>>> import numpy as np
>>> from numpy import linalg as LA
>>> np.set_printoptions(precision=3, suppress=True, linewidth=200, legacy="1.25")
>>> M = np.loadtxt("case18.csv", delimiter=",")
>>> M
array([[ 35.,  30., -23.,  13.,  -3., -20.,  24.,   5.,   9., -33., -27.,  -4.],
       [ 30.,  37., -19.,  22.,   5., -28.,  12.,  -8.,   2., -29., -40.,  -6.],
       [-23., -19.,  30., -17., -15.,  18., -23.,  -7., -11.,  20.,  25.,   9.],
       [ 13.,  22., -17.,  51.,  19., -20.,   4.,  -5., -13.,  13., -49., -36.],
       [ -3.,   5., -15.,  19.,  26., -12.,   0.,  -5.,   0.,   6., -20., -11.],
       [-20., -28.,  18., -20., -12.,  24.,  -8.,   8.,  -2.,  20.,  34.,   6.],
       [ 24.,  12., -23.,   4.,   0.,  -8.,  26.,  14.,  13., -22.,  -9.,  -3.],
       [  5.,  -8.,  -7.,  -5.,  -5.,   8.,  14.,  15.,   7.,  -1.,  11.,  -2.],
       [  9.,   2., -11., -13.,   0.,  -2.,  13.,   7.,  13., -19.,   7.,  11.],
       [-33., -29.,  20.,  13.,   6.,  20., -22.,  -1., -19.,  52.,  11., -20.],
       [-27., -40.,  25., -49., -20.,  34.,  -9.,  11.,   7.,  11.,  61.,  27.],
       [ -4.,  -6.,   9., -36., -11.,   6.,  -3.,  -2.,  11., -20.,  27.,  30.]])
>>> th = np.radians(91)
>>> Rm = np.eye(12)
>>> Rm[1, 1] = Rm[5, 5] = np.cos(th)
>>> Rm[1, 5], Rm[5, 1] = -np.sin(th), np.sin(th)
>>> Rm
array([[ 1.   ,  0.   ,  0.   ,  0.   ,  0.   ,  0.   ,  0.   ,  0.   ,  0.   ,  0.   ,  0.   ,  0.   ],
       [ 0.   , -0.017,  0.   ,  0.   ,  0.   , -1.   ,  0.   ,  0.   ,  0.   ,  0.   ,  0.   ,  0.   ],
       [ 0.   ,  0.   ,  1.   ,  0.   ,  0.   ,  0.   ,  0.   ,  0.   ,  0.   ,  0.   ,  0.   ,  0.   ],
       [ 0.   ,  0.   ,  0.   ,  1.   ,  0.   ,  0.   ,  0.   ,  0.   ,  0.   ,  0.   ,  0.   ,  0.   ],
       [ 0.   ,  0.   ,  0.   ,  0.   ,  1.   ,  0.   ,  0.   ,  0.   ,  0.   ,  0.   ,  0.   ,  0.   ],
       [ 0.   ,  1.   ,  0.   ,  0.   ,  0.   , -0.017,  0.   ,  0.   ,  0.   ,  0.   ,  0.   ,  0.   ],
       [ 0.   ,  0.   ,  0.   ,  0.   ,  0.   ,  0.   ,  1.   ,  0.   ,  0.   ,  0.   ,  0.   ,  0.   ],
       [ 0.   ,  0.   ,  0.   ,  0.   ,  0.   ,  0.   ,  0.   ,  1.   ,  0.   ,  0.   ,  0.   ,  0.   ],
       [ 0.   ,  0.   ,  0.   ,  0.   ,  0.   ,  0.   ,  0.   ,  0.   ,  1.   ,  0.   ,  0.   ,  0.   ],
       [ 0.   ,  0.   ,  0.   ,  0.   ,  0.   ,  0.   ,  0.   ,  0.   ,  0.   ,  1.   ,  0.   ,  0.   ],
       [ 0.   ,  0.   ,  0.   ,  0.   ,  0.   ,  0.   ,  0.   ,  0.   ,  0.   ,  0.   ,  1.   ,  0.   ],
       [ 0.   ,  0.   ,  0.   ,  0.   ,  0.   ,  0.   ,  0.   ,  0.   ,  0.   ,  0.   ,  0.   ,  1.   ]])
>>> other = M @ Rm.T
>>> np.round(LA.svd(M, compute_uv=False), 3) + 0, np.round(LA.svd(other, compute_uv=False), 3) + 0
(array([204.192, 119.955,  46.97 ,  28.883,   0.   ,   0.   ,   0.   ,   0.   ,   0.   ,   0.   ,   0.   ,   0.   ]), array([204.192, 119.955,  46.97 ,  28.883,   0.   ,   0.   ,   0.   ,   0.   ,   0.   ,   0.   ,   0.   ,   0.   ]))
>>> np.abs(other - M).max(axis=0)
array([ 0.   , 10.527,  0.   ,  0.   ,  0.   , 74.587,  0.   ,  0.   ,  0.   ,  0.   ,  0.   ,  0.   ])
>>> np.allclose(M @ M.T, other @ other.T)
True
